$ ipython --no-banner

In [1]: import numpy as np

In [2]: np.set_printoptions(precision=3, suppress=True, linewidth=200, sign=" ")

In [3]: E = np.array([[-0.3, 0.4, -1.1, -1.1, 0.7, -1.4],
   ...:     [0.2, -0.3, -0.9, -0.7, 0.2, 0.4],
   ...:     [0.1, 0.7, 0.2, 1.3, -0.5, -0.8],
   ...:     [1.2, 1.3, 0.1, -0.2, -0.8, 1.1],
   ...:     [-0.3, 0.6, -0.5, 0.1, -0.1, 1.6]])

In [4]: E[:, 2] *= 5

In [5]: E
Out[5]: 
array([[-0.3,  0.4, -5.5, -1.1,  0.7, -1.4],
       [ 0.2, -0.3, -4.5, -0.7,  0.2,  0.4],
       [ 0.1,  0.7,  1. ,  1.3, -0.5, -0.8],
       [ 1.2,  1.3,  0.5, -0.2, -0.8,  1.1],
       [-0.3,  0.6, -2.5,  0.1, -0.1,  1.6]])

In [6]: E.reshape(-1, 2)
Out[6]: 
array([[-0.3,  0.4],
       [-5.5, -1.1],
       [ 0.7, -1.4],
       [ 0.2, -0.3],
       [-4.5, -0.7],
       [ 0.2,  0.4],
       [ 0.1,  0.7],
       [ 1. ,  1.3],
       [-0.5, -0.8],
       [ 1.2,  1.3],
       [ 0.5, -0.2],
       [-0.8,  1.1],
       [-0.3,  0.6],
       [-2.5,  0.1],
       [-0.1,  1.6]])

In [7]: E.reshape(2, -1)
Out[7]: 
array([[-0.3,  0.4, -5.5, -1.1,  0.7, -1.4,  0.2, -0.3, -4.5, -0.7,  0.2,  0.4,  0.1,  0.7,  1. ],
       [ 1.3, -0.5, -0.8,  1.2,  1.3,  0.5, -0.2, -0.8,  1.1, -0.3,  0.6, -2.5,  0.1, -0.1,  1.6]])

In [8]: blk = E.reshape(5, 2, -1)

In [9]: blk.sum(axis=1)
Out[9]: 
array([[-1.4,  1.1, -6.9],
       [-0.5, -0.1, -4.1],
       [ 1.4,  0.2,  0.2],
       [ 1. ,  0.5,  1.6],
       [-0.2,  0.5, -0.9]])

In [10]: np.swapaxes(blk, 1, 2)[1]
Out[10]: 
array([[ 0.2, -0.7],
       [-0.3,  0.2],
       [-4.5,  0.4]])

In [11]: np.einsum("ihd,ihd->ih", blk, blk)
Out[11]: 
array([[ 30.5 ,   3.66],
       [ 20.38,   0.69],
       [  1.5 ,   2.58],
       [  3.38,   1.89],
       [  6.7 ,   2.58]])

In [12]: np.einsum("ihd,jhd->hij", blk, blk).shape
Out[12]: (2, 5, 5)

In [13]: m1 = np.load("arr.npy")

In [14]: m1
Out[14]: 
array([[-0.232,  0.864,  1.309, -0.268,  2.624, -3.946],
       [-4.876, -0.675,  3.874,  1.266, -3.624,  2.787],
       [-3.726,  2.207,  3.003,  0.868, -1.236,  4.048],
       [-2.077,  2.559,  2.797, -1.726,  3.351, -2.994],
       [-5.817, -0.408,  2.243,  1.325,  0.749,  3.494],
       [-0.522,  1.696,  2.749, -2.706,  3.345, -3.743],
       [-4.671,  2.488,  1.939,  0.912, -2.978,  4.616],
       [-2.167,  2.035,  1.823, -0.613,  5.131, -2.241],
       [-2.441,  0.671,  2.768,  1.906,  0.234,  4.289],
       [-2.651,  1.129,  1.889, -0.744, -1.83 ,  4.522],
       [-0.638,  1.124,  2.212, -1.12 ,  3.675, -3.563],
       [-0.735,  0.512,  1.68 , -2.796,  3.697, -3.637],
       [-4.545,  1.705,  2.   ,  0.799, -0.06 ,  5.607],
       [-1.76 ,  3.934,  1.297, -1.163,  3.801, -4.453],
       [-2.535,  2.366,  1.861, -1.57 ,  3.407, -3.439],
       [-0.962,  2.012,  2.167, -0.603,  2.884, -1.162],
       [-4.772,  2.454,  3.2  ,  1.368, -2.596,  4.541],
       [-3.078,  2.072,  3.596,  1.065, -1.674,  5.01 ],
       [-0.422, -0.618,  3.256, -1.651,  3.439, -1.301]])

In [15]: idx = m1[:, 1] > np.median(m1[:, 1])

In [16]: f = m1[idx].mean(axis=0) - m1[~idx].mean(axis=0)

In [17]: f
Out[17]: array([-0.573,  1.859,  0.011,  0.236, -0.104, -0.015])

In [18]: idx.astype(int)
Out[18]: array([ 0,  0,  1,  1,  0,  0,  1,  1,  0,  0,  0,  0,  0,  1,  1,  1,  1,  1,  0])

In [19]: round(float((((m1 - m1.mean(axis=0)) @ f > 0) == idx).mean()), 3)
Out[19]: 0.895
